>>> import numpy as np
>>> np.set_printoptions(precision=2, suppress=True, linewidth=120)
>>> def rnd(a):
...     return np.round(a, 2) + 0
... 
>>> rng = np.random.default_rng(951883)
>>> t = np.sort(rng.uniform(-2, 2, 23))
>>> X = np.c_[t, t ** 2, t ** 3] @ np.array([[2, 3, 2, 1, 2], [3, 2, 0, 3, 1], [2, 2, 1, 2, 0]])
>>> print(rnd(X))
[[ -6.93 -12.53 -10.91  -5.01  -0.15]
 [ -5.87 -11.05  -9.79  -4.04  -0.31]
 [ -5.38 -10.35  -9.25  -3.59  -0.39]
 [ -5.    -9.79  -8.82  -3.25  -0.44]
 [ -4.97  -9.76  -8.79  -3.23  -0.45]
 [ -3.55  -7.63  -7.1   -1.98  -0.66]
 [ -0.38  -0.75  -0.6   -0.09  -0.49]
 [  0.03   0.05   0.03   0.02   0.03]
 [  0.35   0.48   0.29   0.21   0.31]
 [  0.91   1.11   0.62   0.61   0.68]
 [  1.     1.22   0.67   0.68   0.74]
 [  1.88   2.13   1.08   1.4    1.2 ]
 [  2.6    2.85   1.37   2.02   1.51]
 [  2.94   3.17   1.5    2.31   1.65]
 [  3.97   4.16   1.9    3.22   2.04]
 [  6.2    6.25   2.71   5.26   2.77]
 [  6.71   6.73   2.89   5.73   2.92]
 [ 10.55  10.28   4.26   9.33   3.93]
 [ 18.68  17.76   7.16  17.1    5.69]
 [ 19.92  18.89   7.6   18.29   5.92]
 [ 20.17  19.12   7.69  18.53   5.97]
 [ 23.46  22.15   8.88  21.71   6.57]
 [ 27.    25.4   10.17  25.14   7.18]]
>>> dist = np.linalg.norm(X[:, None] - X[None], axis=-1)
>>> print((dist + 1e9 * np.eye(23)).round(6).argmin(axis=1))
[ 1  2  3  4  3  4  7  8  7 10  9 12 13 12 13 16 15 16 19 20 19 20 21]
>>> print(np.flatnonzero(dist[1] < dist.mean() / 2))
[0 1 2 3 4 5]
>>> print(np.linalg.matrix_rank(dist ** 2))
5
>>> cov = np.cov(X, rowvar=False)
>>> print(rnd(np.corrcoef(X[:, 3], X[:, 4])[0, 1]))
0.98
>>> print(cov.shape)
(5, 5)
>>> data = np.array([[0, 2, 3, 3, 3, 2, 2],
...     [1, 3, 1, 2, 1, 0, 0],
...     [2, 1, 1, 2, 1, 0, 3],
...     [1, 0, 0, 3, 3, 0, 2]]) * (rng.random((4, 7)) < 0.3)
>>> print(data)
[[0 0 0 0 0 2 2]
 [0 3 0 2 0 0 0]
 [2 0 0 2 1 0 3]
 [1 0 0 0 3 0 0]]
>>> f, v = data[0], data[1]
>>> print(f @ f)
8
>>> pr = (f @ v) / (f @ f) * f
>>> print(rnd(np.linalg.norm(f + v) ** 2 + np.linalg.norm(f - v) ** 2))
42.0
>>> print(np.outer(f, v))
[[0 0 0 0 0 0 0]
 [0 0 0 0 0 0 0]
 [0 0 0 0 0 0 0]
 [0 0 0 0 0 0 0]
 [0 0 0 0 0 0 0]
 [0 6 0 4 0 0 0]
 [0 6 0 4 0 0 0]]
>>> print((v - pr) @ f)
0.0
>>> print(pr)
[0. 0. 0. 0. 0. 0. 0.]
>>> print(np.linalg.matrix_rank(np.outer(f, v)))
1
>>> print(v - pr)
[0. 3. 0. 2. 0. 0. 0.]
>>> M = np.array([[1, 0, 0, 1, 2, 1, 1],
...     [1, 0, 3, 2, 1, 3, 1],
...     [3, 3, 1, 2, 2, 3, 2],
...     [3, 3, 2, 2, 3, 2, 0],
...     [3, 3, 2, 1, 0, 2, 2],
...     [0, 1, 3, 3, 0, 1, 2],
...     [0, 3, 0, 3, 1, 1, 1]])
>>> q, R = np.linalg.qr(M)
>>> print(rnd(q.T @ q))
[[1. 0. 0. 0. 0. 0. 0.]
 [0. 1. 0. 0. 0. 0. 0.]
 [0. 0. 1. 0. 0. 0. 0.]
 [0. 0. 0. 1. 0. 0. 0.]
 [0. 0. 0. 0. 1. 0. 0.]
 [0. 0. 0. 0. 0. 1. 0.]
 [0. 0. 0. 0. 0. 0. 1.]]
>>> f, v = M[4], M[2]
>>> print(f @ f)
31
>>> pr = (f @ v) / (f @ f) * f
>>> print(rnd((v - pr) @ f))
0.0
>>> print(rnd(np.linalg.norm(f + v) ** 2 + np.linalg.norm(f - v) ** 2))
142.0
>>> U, sigma, Vh = np.linalg.svd(M)
>>> print(rnd(sigma))
[12.06  4.19  3.35  2.94  1.96  1.17  0.02]
>>> print(np.argmax(sigma[:-1] / (sigma[1:] + 1e-6)) + 1)
6
>>> out = U[:, :6] @ np.diag(sigma[:6]) @ Vh[:6]
>>> print(rnd(out))
[[1.   0.   0.   1.   2.   1.   1.  ]
 [1.   0.   3.   2.   1.   3.   1.  ]
 [3.01 3.   1.   2.01 2.   3.   2.  ]
 [3.   3.   2.   2.   3.   2.   0.  ]
 [3.   3.   2.   1.   0.   2.   2.  ]
 [0.   1.   3.   3.   0.   1.   2.  ]
 [0.   3.   0.   3.   1.   1.   1.  ]]
>>> print(rnd(np.abs(M - out).max()))
0.01
>>> print(np.linalg.matrix_rank(M, rtol=0.05))
6
>>> mat = np.loadtxt("arr.csv", delimiter=",")
>>> print(mat)
[[ 3.  3.  3.  3.  3.]
 [ 3.  6.  6.  6.  6.]
 [ 3.  6.  9.  9.  9.]
 [ 3.  6.  9. 12. 12.]
 [ 3.  6.  9. 12. 15.]]
>>> out = np.linalg.inv(mat)
>>> print(rnd(np.linalg.cond(mat)))
45.46
>>> print(np.allclose(out, mat.T))
False
>>> print(rnd(np.linalg.slogdet(mat)[0]))
1.0
>>> print(rnd(np.linalg.det(mat) * out))
[[162. -81.   0.   0.   0.]
 [-81. 162. -81.   0.   0.]
 [  0. -81. 162. -81.   0.]
 [  0.   0. -81. 162. -81.]
 [  0.   0.   0. -81.  81.]]
>>> print(rnd(out))
[[ 0.67 -0.33  0.    0.    0.  ]
 [-0.33  0.67 -0.33  0.    0.  ]
 [ 0.   -0.33  0.67 -0.33  0.  ]
 [ 0.    0.   -0.33  0.67 -0.33]
 [ 0.    0.    0.   -0.33  0.33]]
>>> print(rnd(np.linalg.inv(out)))
[[ 3.  3.  3.  3.  3.]
 [ 3.  6.  6.  6.  6.]
 [ 3.  6.  9.  9.  9.]
 [ 3.  6.  9. 12. 12.]
 [ 3.  6.  9. 12. 15.]]
>>> evals, evecs = np.linalg.eigh(mat)
>>> x = np.array([2, -2, -2, -1, 3])
>>> print((np.sign(evecs[:, -1].round(6)) == np.sign(evecs[0, -1].round(6))).astype(int))
[1 1 1 1 1]
>>> print(rnd(evecs * np.abs(evals) @ evecs.T))
[[ 3.  3.  3.  3.  3.]
 [ 3.  6.  6.  6.  6.]
 [ 3.  6.  9.  9.  9.]
 [ 3.  6.  9. 12. 12.]
 [ 3.  6.  9. 12. 15.]]
>>> print(rnd(np.linalg.eigvalsh(mat[1:, 1:])))
[ 0.87  1.4   3.72 36.02]
>>> labels = rng.permutation(5)
>>> print(labels)
[4 3 1 0 2]
>>> out = mat[labels][:, labels]
>>> print(np.trace(out))
45.0
>>> print(out)
[[15. 12.  6.  3.  9.]
 [12. 12.  6.  3.  9.]
 [ 6.  6.  6.  3.  6.]
 [ 3.  3.  3.  3.  3.]
 [ 9.  9.  6.  3.  9.]]
>>> arr = np.load("layer4.npy")
>>> print(arr)
[[ 1  0  1  3  3]
 [ 0  0  0  0  0]
 [-3  0 -3 -9 -9]
 [ 0  0  0  0  0]
 [-3  0 -3 -9 -9]]
>>> print(np.flatnonzero(np.linalg.matrix_power((arr != 0) + (arr.T != 0) + np.eye(5), 5)[2]))
[0 2 3 4]
>>> print((arr != 0).astype(int))
[[1 0 1 1 1]
 [0 0 0 0 0]
 [1 0 1 1 1]
 [0 0 0 0 0]
 [1 0 1 1 1]]
>>> print(rnd(np.linalg.det(arr)))
0.0
>>> F = np.loadtxt("a.csv", delimiter=",")
>>> print(F)
[[ 0.  0.  0.  0.  0.  0.]
 [ 0.  1.  0.  0.  0.  0.]
 [ 0.  0. -3.  0.  0.  0.]
 [ 0.  0.  0. -2.  0.  0.]
 [ 0.  0.  0.  0.  0.  0.]
 [ 2.  0.  0.  0.  0.  0.]]
>>> print([int(np.linalg.matrix_rank(np.linalg.matrix_power(F, p))) for p in range(1, 7)])
[4, 3, 3, 3, 3, 3]
>>> try:
...     np.linalg.inv(F)
... except np.linalg.LinAlgError as e:
...     print(e)
... 
Singular matrix
>>> rank = np.linalg.matrix_rank(F)
>>> print(rank)
4
>>> N = np.linalg.svd(F)[2][rank:].T
>>> print([int(np.linalg.matrix_rank(F[:i])) for i in range(1, len(F) + 1)])
[0, 1, 2, 3, 3, 4]
>>> print(np.linalg.matrix_rank(F.T @ F), np.linalg.matrix_rank(F @ F.T))
4 4
>>> print([int(np.linalg.matrix_rank(np.delete(F, i, axis=0))) for i in range(6)])
[4, 3, 3, 3, 4, 3]
>>> print(np.allclose(F @ N, 0))
True
>>> print(F @ N)
[[0. 0.]
 [0. 0.]
 [0. 0.]
 [0. 0.]
 [0. 0.]
 [0. 0.]]
